% ipython --no-banner

In [1]: import numpy as np

In [2]: np.set_printoptions(precision=2, suppress=True, linewidth=120, floatmode="fixed")

In [3]: def rd(a):
   ...:     return np.round(a, 2) + 0
   ...: 

In [4]: A = np.loadtxt("w.csv", delimiter=",")

In [5]: A
Out[5]: 
array([[ 2.00,  2.00,  0.00,  1.00,  2.00,  0.00,  0.00,  1.00,  1.00],
       [ 2.00,  2.00,  0.00,  1.00,  2.00,  0.00,  0.00,  1.00,  1.00],
       [ 0.00,  0.00,  2.00,  3.00,  2.00,  2.00, -4.00,  3.00,  1.00],
       [ 1.00,  1.00,  3.00,  5.00,  4.00,  3.00, -6.00,  5.00,  2.00],
       [ 2.00,  2.00,  2.00,  4.00,  4.00,  2.00, -4.00,  4.00,  2.00],
       [ 0.00,  0.00,  2.00,  3.00,  2.00,  2.00, -4.00,  3.00,  1.00],
       [ 0.00,  0.00, -4.00, -6.00, -4.00, -4.00,  8.00, -6.00, -2.00],
       [ 1.00,  1.00,  3.00,  5.00,  4.00,  3.00, -6.00,  5.00,  2.00],
       [ 1.00,  1.00,  1.00,  2.00,  2.00,  1.00, -2.00,  2.00,  1.00]])

In [6]: vec = np.array([-2, -6, 0, -7, 0, -5, 3, 0, 4])

In [7]: np.einsum("ij,j->i", A, vec)
Out[7]: array([-19.00, -19.00, -39.00, -68.00, -58.00, -39.00,  78.00, -68.00, -29.00])

In [8]: A * vec
Out[8]: 
array([[ -4.00, -12.00,   0.00,  -7.00,   0.00,  -0.00,   0.00,   0.00,   4.00],
       [ -4.00, -12.00,   0.00,  -7.00,   0.00,  -0.00,   0.00,   0.00,   4.00],
       [ -0.00,  -0.00,   0.00, -21.00,   0.00, -10.00, -12.00,   0.00,   4.00],
       [ -2.00,  -6.00,   0.00, -35.00,   0.00, -15.00, -18.00,   0.00,   8.00],
       [ -4.00, -12.00,   0.00, -28.00,   0.00, -10.00, -12.00,   0.00,   8.00],
       [ -0.00,  -0.00,   0.00, -21.00,   0.00, -10.00, -12.00,   0.00,   4.00],
       [ -0.00,  -0.00,  -0.00,  42.00,  -0.00,  20.00,  24.00,  -0.00,  -8.00],
       [ -2.00,  -6.00,   0.00, -35.00,   0.00, -15.00, -18.00,   0.00,   8.00],
       [ -2.00,  -6.00,   0.00, -14.00,   0.00,  -5.00,  -6.00,   0.00,   4.00]])

In [9]: A @ (2 * vec)
Out[9]: array([ -38.00,  -38.00,  -78.00, -136.00, -116.00,  -78.00,  156.00, -136.00,  -58.00])

In [10]: np.linalg.norm(A @ vec) <= np.linalg.norm(A, 2) * np.linalg.norm(vec) + 1e-9
Out[10]: np.True_

In [11]: A @ vec
Out[11]: array([-19.00, -19.00, -39.00, -68.00, -58.00, -39.00,  78.00, -68.00, -29.00])

In [12]: th = np.radians(135)

In [13]: r_ = np.eye(9)

In [14]: r_[8, 8] = r_[5, 5] = np.cos(th)

In [15]: r_[8, 5], r_[5, 8] = -np.sin(th), np.sin(th)

In [16]: rd(r_)
Out[16]: 
array([[ 1.00,  0.00,  0.00,  0.00,  0.00,  0.00,  0.00,  0.00,  0.00],
       [ 0.00,  1.00,  0.00,  0.00,  0.00,  0.00,  0.00,  0.00,  0.00],
       [ 0.00,  0.00,  1.00,  0.00,  0.00,  0.00,  0.00,  0.00,  0.00],
       [ 0.00,  0.00,  0.00,  1.00,  0.00,  0.00,  0.00,  0.00,  0.00],
       [ 0.00,  0.00,  0.00,  0.00,  1.00,  0.00,  0.00,  0.00,  0.00],
       [ 0.00,  0.00,  0.00,  0.00,  0.00, -0.71,  0.00,  0.00,  0.71],
       [ 0.00,  0.00,  0.00,  0.00,  0.00,  0.00,  1.00,  0.00,  0.00],
       [ 0.00,  0.00,  0.00,  0.00,  0.00,  0.00,  0.00,  1.00,  0.00],
       [ 0.00,  0.00,  0.00,  0.00,  0.00, -0.71,  0.00,  0.00, -0.71]])

In [17]: Y = A @ r_.T

In [18]: np.allclose(A @ A.T, Y @ Y.T)
Out[18]: True

In [19]: rd(np.abs(Y - A).max(axis=0))
Out[19]: array([0.00, 0.00, 0.00, 0.00, 0.00, 5.41, 0.00, 0.00, 6.24])

In [20]: F = np.load("test0.npy")

In [21]: F
Out[21]: 
array([[2.96, 0.99, 3.00],
       [3.05, 1.01, 2.98],
       [2.99, 0.99, 3.02],
       [3.00, 1.00, 2.99],
       [2.99, 0.95, 3.01],
       [2.97, 0.99, 3.01],
       [3.03, 1.01, 2.97],
       [2.98, 1.00, 3.01],
       [3.00, 1.00, 3.00],
       [2.97, 1.01, 2.99],
       [1.99, 0.97, 1.01],
       [2.03, 0.98, 1.03],
       [2.05, 1.00, 0.97],
       [2.01, 0.96, 1.00],
       [2.03, 1.02, 1.01],
       [2.00, 0.96, 1.02],
       [2.00, 1.04, 1.00],
       [2.03, 1.04, 1.02],
       [2.01, 1.01, 1.03],
       [2.00, 0.98, 1.01]])

In [22]: Y = np.c_[F[:, :2] @ np.array([[-2, -2], [-2, 0]]), np.array([-1, 1, -2, 0, 1, 2, -1, -1, -1, 1, -1, -1, -1, 0, -2, 2, -2, 2, -1, 0])]

In [23]: rd(Y)
Out[23]: 
array([[-7.90, -5.92, -1.00],
       [-8.12, -6.10,  1.00],
       [-7.96, -5.98, -2.00],
       [-8.00, -6.00,  0.00],
       [-7.88, -5.98,  1.00],
       [-7.92, -5.94,  2.00],
       [-8.08, -6.06, -1.00],
       [-7.96, -5.96, -1.00],
       [-8.00, -6.00, -1.00],
       [-7.96, -5.94,  1.00],
       [-5.92, -3.98, -1.00],
       [-6.02, -4.06, -1.00],
       [-6.10, -4.10, -1.00],
       [-5.94, -4.02,  0.00],
       [-6.10, -4.06, -2.00],
       [-5.92, -4.00,  2.00],
       [-6.08, -4.00, -2.00],
       [-6.14, -4.06,  2.00],
       [-6.04, -4.02, -1.00],
       [-5.96, -4.00,  0.00]])

In [24]: np.linalg.matrix_rank(np.c_[F, Y])
Out[24]: np.int64(4)

In [25]: np.linalg.matrix_rank(Y)
Out[25]: np.int64(3)

In [26]: cen = (F - F.mean(axis=0)) / F.std(axis=0)

In [27]: np.argwhere(np.abs(cen) > 2)
Out[27]: array([], shape=(0, 2), dtype=int64)

In [28]: c = np.linalg.lstsq(np.delete(cen, 1, axis=1), cen[:, 1])[0]

In [29]: rd(1 - np.var(cen[:, 1] - np.delete(cen, 1, axis=1) @ c))
Out[29]: np.float64(0.1)
